$ python -q
>>> import numpy as np
>>> from numpy import linalg as LA
>>> np.set_printoptions(precision=1, suppress=True, linewidth=120, legacy="1.25")
>>> def rd(a):
...     return np.round(a, 1) + 0
... 
>>> E = np.load("m.npy")
>>> E
array([[ 1,  1, -1, -1, -1, -1,  1,  1],
       [ 1, -1,  1, -1,  1, -1,  1, -1],
       [ 1,  1,  1,  1, -1, -1, -1, -1],
       [ 1,  1, -1, -1,  1,  1, -1, -1],
       [ 1, -1, -1,  1,  1, -1, -1,  1],
       [ 1, -1,  1, -1, -1,  1, -1,  1]])
>>> B = E / LA.norm(E, axis=1, keepdims=True)
>>> gram = B @ B.T
>>> np.degrees(np.arccos(np.clip(gram[2, 5], -1, 1)))
90.0
>>> rd(gram)
array([[1., 0., 0., 0., 0., 0.],
       [0., 1., 0., 0., 0., 0.],
       [0., 0., 1., 0., 0., 0.],
       [0., 0., 0., 1., 0., 0.],
       [0., 0., 0., 0., 1., 0.],
       [0., 0., 0., 0., 0., 1.]])
>>> (gram - 2 * np.eye(6)).round(6).argmax(axis=1)
array([1, 0, 0, 0, 0, 0])
>>> np.argwhere(np.triu(np.abs(gram) > 0.95, 1))
array([], shape=(0, 2), dtype=int64)
>>> Q, _ = LA.qr(np.array([[-1.7, -0.2, -0.8, -1.3, -0.8, 1.0],
...     [-0.1, 0.2, 0.8, -0.4, -0.3, -0.1],
...     [-1.2, -1.8, -0.6, -0.4, -0.6, -2.4],
...     [0.1, 0.0, -0.4, 0.8, -0.3, 0.0],
...     [-1.1, 2.0, -0.3, 0.0, -1.5, -1.7],
...     [0.6, -1.0, -0.5, 0.5, -0.7, 1.0]]))
>>> ev = np.array([5, 0, 5, 0, 0, 3])
>>> W0 = Q @ np.diag(ev) @ Q.T
>>> rd(W0)
array([[ 3. ,  0. ,  1.3,  1. ,  1.4, -0.5],
       [ 0. ,  3.1,  0.1, -0.6, -1.1, -1.9],
       [ 1.3,  0.1,  1.5, -0.9,  1.2, -0.8],
       [ 1. , -0.6, -0.9,  2.3, -0.3,  0.9],
       [ 1.4, -1.1,  1.2, -0.3,  1.5,  0.1],
       [-0.5, -1.9, -0.8,  0.9,  0.1,  1.5]])
>>> rd(np.abs(LA.eigvals(W0)).max())
5.0
>>> rd((W0 + W0.T) / 2)
array([[ 3. ,  0. ,  1.3,  1. ,  1.4, -0.5],
       [ 0. ,  3.1,  0.1, -0.6, -1.1, -1.9],
       [ 1.3,  0.1,  1.5, -0.9,  1.2, -0.8],
       [ 1. , -0.6, -0.9,  2.3, -0.3,  0.9],
       [ 1.4, -1.1,  1.2, -0.3,  1.5,  0.1],
       [-0.5, -1.9, -0.8,  0.9,  0.1,  1.5]])
>>> rd(np.sort(np.abs(LA.eigvals(W0))))
array([0., 0., 0., 3., 5., 5.])
>>> np.allclose(W0, W0.T)
True
>>> np.trace(W0)
13.0
>>> feats = np.loadtxt("case15.csv", delimiter=",")
>>> feats
array([[ 1.,  3., -3., -2.],
       [ 3.,  0., -1., -3.],
       [ 5., -1., -1.,  0.],
       [ 4., -4., -2., -1.],
       [ 5., -2.,  0.,  1.],
       [ 8.,  0.,  1.,  2.],
       [ 8., -2.,  0.,  0.],
       [ 6.,  1.,  2.,  3.],
       [ 9.,  1.,  4.,  2.],
       [12., -2.,  4.,  2.],
       [11., -3.,  2., -1.],
       [14., -1., -1., -1.],
       [15., -4.,  2., -3.],
       [12., -4.,  1., -5.],
       [ 9., -2., -2., -4.],
       [ 8., -4., -1., -1.],
       [ 7., -5.,  2.,  2.],
       [10., -2.,  5.,  2.],
       [ 8., -1.,  3.,  0.]])
>>> Ac = feats - feats.mean(axis=0)
>>> vecs = LA.svd(Ac)[2][:1]
>>> B = Ac - Ac @ vecs.T @ vecs
>>> rd(np.cov(Ac @ vecs.T, rowvar=False))
16.2
>>> LA.norm(B, axis=1).round(6).argmax()
13
>>> rd(LA.norm(B) / LA.norm(Ac))
0.7
>>> T = np.stack([feats, 4 * feats, feats[::-1]])
>>> rd(LA.norm(T, axis=(1, 2)))
array([ 42.9, 171.7,  42.9])
>>> np.einsum("bij,cij->bc", T, T)
array([[ 1843.,  7372.,  1256.],
       [ 7372., 29488.,  5024.],
       [ 1256.,  5024.,  1843.]])
>>> T.shape
(3, 19, 4)
>>> vec = np.array([-3, 2, 0, 1])
>>> y = feats @ vec
>>> b, lr = np.zeros(4), 1 / LA.norm(feats, 2) ** 2
>>> for i in range(20):
...     b -= lr * feats.T @ (feats @ b - y)
...     if i % 5 == 0: print(i, round(LA.norm(feats @ b - y), 1))
... 
0 15.1
5 10.4
10 7.5
15 5.6
>>> rd(LA.cond(feats))
7.4
>>> rd(b)
array([-3.1,  1.5,  0.1,  0.9])
